>>> import numpy as np
>>> np.set_printoptions(suppress=True, linewidth=120)
>>> J = np.load("data.npy")
>>> J
array([[ 2.,  1., -2., -2., -2.,  3., -3.,  0.,  2., -3.,  3., -2., -1.,  2.],
       [-2.,  2., -1.,  0.,  0., -2., -3., -3.,  2.,  1.,  3.,  1.,  3., -2.],
       [-2.,  2.,  2., -1.,  1.,  0.,  1., -3.,  2., -1., -2.,  0.,  1.,  2.],
       [-1.,  0., -2.,  2.,  0., -1., -2.,  2.,  0.,  2.,  2., -1.,  0., -1.],
       [-1.,  2.,  2., -1.,  0.,  0.,  0.,  3.,  3.,  3., -3., -1.,  3., -1.],
       [ 0.,  0.,  0.,  0.,  0.,  1.,  2.,  0., -2.,  1., -3.,  3.,  0.,  2.],
       [ 0.,  0.,  0.,  0.,  0.,  0.,  0.,  1.,  0.,  1.,  0.,  3.,  1.,  3.],
       [ 0.,  0.,  0.,  0.,  0.,  3.,  2., -1.,  3.,  2., -1.,  1.,  0., -2.],
       [ 0.,  0.,  0.,  0.,  0., -3.,  3.,  1.,  1., -1.,  3.,  3.,  0.,  1.],
       [ 0.,  0.,  0.,  0.,  0.,  1., -1., -2.,  1., -1., -3., -1.,  2.,  3.],
       [ 0.,  0.,  0.,  0.,  0.,  2., -1., -3., -3., -1., -3., -1.,  3.,  0.],
       [ 0.,  0.,  0.,  0.,  0.,  3.,  1., -1.,  2.,  0.,  3., -2., -2.,  0.],
       [ 0.,  0.,  0.,  0.,  0., -1., -1.,  0., -1.,  1.,  2.,  3., -2., -2.],
       [ 0.,  0.,  0.,  0.,  0.,  1.,  1., -3., -1.,  3.,  1., -2., -1.,  1.]])
>>> np.count_nonzero(J)
np.int64(127)
>>> np.round(J.mean(axis=0), 2)
array([-0.29,  0.5 , -0.07, -0.14, -0.07,  0.5 , -0.07, -0.64,  0.64,  0.5 ,  0.14,  0.29,  0.5 ,  0.43])
>>> round(float(np.linalg.norm(J)), 2)
23.09
>>> W = np.array([[3, 3, 0, 0, 2, 3],
...     [2, 0, 0, 1, 3, 2],
...     [0, 2, 0, 1, 0, 2],
...     [2, 1, 3, 1, 2, 2],
...     [1, 0, 2, 1, 1, 3],
...     [2, 2, 3, 1, 2, 3],
...     [2, 0, 1, 1, 2, 0],
...     [1, 2, 0, 1, 0, 0],
...     [3, 3, 3, 1, 0, 3],
...     [0, 3, 3, 2, 2, 0],
...     [3, 1, 1, 1, 1, 2],
...     [2, 0, 2, 1, 1, 2],
...     [2, 3, 3, 0, 3, 1],
...     [2, 2, 1, 3, 2, 2]])
>>> b = np.array([1, 3, 1, -2, 1, -1])
>>> H = np.maximum(J @ W + b, 0)
>>> (H > 0).astype(int)
array([[1, 1, 0, 0, 0, 1],
       [1, 1, 1, 0, 1, 1],
       [1, 1, 1, 1, 1, 1],
       [0, 1, 1, 0, 0, 0],
       [1, 1, 1, 1, 1, 1],
       [1, 1, 1, 1, 1, 0],
       [1, 1, 1, 1, 1, 1],
       [1, 1, 1, 1, 1, 1],
       [1, 1, 1, 1, 1, 1],
       [1, 1, 1, 0, 1, 1],
       [0, 0, 0, 0, 1, 0],
       [1, 1, 1, 1, 1, 1],
       [0, 0, 0, 0, 0, 0],
       [0, 1, 1, 1, 1, 0]])
>>> basis = np.array([[3, 3, -1],
...     [1, -1, 0],
...     [-1, 2, -3],
...     [-2, 1, 0],
...     [-3, 3, -3],
...     [3, 0, -1]])
>>> H @ basis
array([[  97.,   38.,  -29.],
       [  -2.,   51.,  -58.],
       [   2.,   46.,  -54.],
       [  -1.,    8.,  -21.],
       [  -9.,   64., -102.],
       [ -52.,   65.,  -65.],
       [  14.,  121., -121.],
       [  33.,  113., -138.],
       [  51.,  100.,  -65.],
       [   0.,   28.,  -48.],
       [ -18.,   18.,  -18.],
       [  67.,   71.,  -71.],
       [   0.,    0.,    0.],
       [ -36.,   38.,  -45.]])
>>> (H @ basis).round(6).argmax(axis=1)
array([0, 1, 1, 1, 1, 1, 1, 1, 1, 1, 1, 1, 0, 1])
